$ python3 -q
>>> import numpy as np
>>> np.set_printoptions(suppress=True, linewidth=160)
>>> u = np.array([3, 2, -4]) + 0.5
>>> data = np.outer(u, u) / (u @ u)
>>> print(data.round(3))
[[ 0.398  0.285 -0.398]
 [ 0.285  0.203 -0.285]
 [-0.398 -0.285  0.398]]
>>> # looks like rank 1
>>> Uu, s, vt = np.linalg.svd(data)
>>> evecs = vt[:(s > 1e-8).sum()]
>>> rng = np.random.default_rng(2222)
>>> x0 = data[1] + -2 * data[2] + rng.integers(2) * np.eye(3)[0]
>>> print(x0.round(3))
[ 2.081  0.772 -1.081]
>>> print(np.allclose(evecs.T @ evecs @ x0, x0))
False
>>> print(np.linalg.matrix_rank(np.vstack([data, x0])))
2
>>> print(round(np.linalg.norm(x0 - evecs.T @ evecs @ x0), 3))
0.776
>>> m1 = 2 * np.eye(4) + np.eye(4, k=1)
>>> print(m1)
[[2. 1. 0. 0.]
 [0. 2. 1. 0.]
 [0. 0. 2. 1.]
 [0. 0. 0. 2.]]
>>> # triangular, det is the product of the diagonal
>>> x0 = np.array([0, -2, -2])
>>> print(round((x0 - data @ x0) @ (data @ x0), 3))
0.0
>>> print(np.trace(data))
1.0
>>> print(np.round(np.linalg.eigvalsh(2 * data - np.eye(3)), 3))
[-1. -1.  1.]
>>> z = rng.permutation(4)
>>> B = m1[:, z] * rng.choice([-1, 1], 4)
>>> print(B)
[[-0. -2. -0.  1.]
 [-1. -0. -0.  2.]
 [-2. -0. -1.  0.]
 [-0. -0. -2.  0.]]
>>> Uu, _, vt = np.linalg.svd(m1.T @ B)
>>> print(z)
[2 0 3 1]
>>> print(np.round(np.linalg.lstsq(m1, B)[0], 3) + 0)
[[ 0. -1.  0.  0.]
 [ 0.  0.  0.  1.]
 [-1.  0.  0.  0.]
 [ 0.  0. -1.  0.]]
>>> vals, evecs = np.linalg.eig(m1)
>>> print(m1 @ evecs[:, 0] - vals[0] * evecs[:, 0])
[0. 0. 0. 0.]
>>> print(np.prod(vals))
16.0
>>> B = np.array([[0, 5], [5, 4], [0, 0]])
>>> feats = np.tile(B, (2, 3))
>>> print(feats)
[[0 5 0 5 0 5]
 [5 4 5 4 5 4]
 [0 0 0 0 0 0]
 [0 5 0 5 0 5]
 [5 4 5 4 5 4]
 [0 0 0 0 0 0]]
>>> # column 2 repeats column 0
>>> Uu, s, vt = np.linalg.svd(feats)
>>> print(s.round(3) + 0)
[18.09   8.292  0.     0.     0.     0.   ]
>>> print(np.argmax(s[:-1] / (s[1:] + 1e-6)) + 1)
2
>>> B = Uu[:, :2] @ np.diag(s[:2]) @ vt[:2]
>>> print(np.linalg.matrix_rank(feats, rtol=0.05))
2
>>> r = np.linalg.matrix_rank(feats)
>>> print(r)
2
>>> ns = np.linalg.svd(feats)[2][r:].T
>>> print(np.round(feats @ ns, 3) + 0)
[[0. 0. 0. 0.]
 [0. 0. 0. 0.]
 [0. 0. 0. 0.]
 [0. 0. 0. 0.]
 [0. 0. 0. 0.]
 [0. 0. 0. 0.]]
>>> print([int(np.linalg.matrix_rank(np.delete(feats, i, axis=0))) for i in range(6)])
[2, 2, 2, 2, 2, 2]
>>> print(ns.shape)
(6, 4)
>>> print(np.linalg.matrix_rank(feats.T @ feats), np.linalg.matrix_rank(feats @ feats.T))
2 2
>>> cov = feats.T @ feats
>>> print(np.round(np.linalg.svd(feats, compute_uv=False) ** 2, 3) + 0)
[327.244  68.756   0.      0.      0.      0.   ]
>>> print(np.diag(cov))
[50 82 50 82 50 82]
>>> print(cov)
[[50 40 50 40 50 40]
 [40 82 40 82 40 82]
 [50 40 50 40 50 40]
 [40 82 40 82 40 82]
 [50 40 50 40 50 40]
 [40 82 40 82 40 82]]
>>> print(feats.reshape(-1, 2))
[[0 5]
 [0 5]
 [0 5]
 [5 4]
 [5 4]
 [5 4]
 [0 0]
 [0 0]
 [0 0]
 [0 5]
 [0 5]
 [0 5]
 [5 4]
 [5 4]
 [5 4]
 [0 0]
 [0 0]
 [0 0]]
>>> print(feats.reshape(2, -1))
[[0 5 0 5 0 5 5 4 5 4 5 4 0 0 0 0 0 0]
 [0 5 0 5 0 5 5 4 5 4 5 4 0 0 0 0 0 0]]
>>> blk = feats.reshape(6, 2, -1)
>>> print(np.swapaxes(blk, 1, 2)[5])
[[0 0]
 [0 0]
 [0 0]]
>>> print(np.einsum("ihd,ihd->ih", blk, blk))
[[25 50]
 [66 57]
 [ 0  0]
 [25 50]
 [66 57]
 [ 0  0]]
>>> print(blk.shape)
(6, 2, 3)
>>> ang = np.radians(90)
>>> r_ = np.eye(6)
>>> r_[1, 1] = r_[3, 3] = np.cos(ang)
>>> r_[1, 3], r_[3, 1] = -np.sin(ang), np.sin(ang)
>>> print(r_.round(3) + 0)
[[ 1.  0.  0.  0.  0.  0.]
 [ 0.  0.  0. -1.  0.  0.]
 [ 0.  0.  1.  0.  0.  0.]
 [ 0.  1.  0.  0.  0.  0.]
 [ 0.  0.  0.  0.  1.  0.]
 [ 0.  0.  0.  0.  0.  1.]]
>>> B = feats @ r_.T
>>> print(np.round(np.linalg.svd(feats, compute_uv=False), 3) + 0, np.round(np.linalg.svd(B, compute_uv=False), 3) + 0)
[18.09   8.292  0.     0.     0.     0.   ] [18.09   8.292  0.     0.     0.     0.   ]
>>> print(np.abs(B - feats).max(axis=0))
[ 0. 10.  0.  0.  0.  0.]
>>> print(np.allclose(np.linalg.norm(feats, axis=1), np.linalg.norm(B, axis=1)))
True
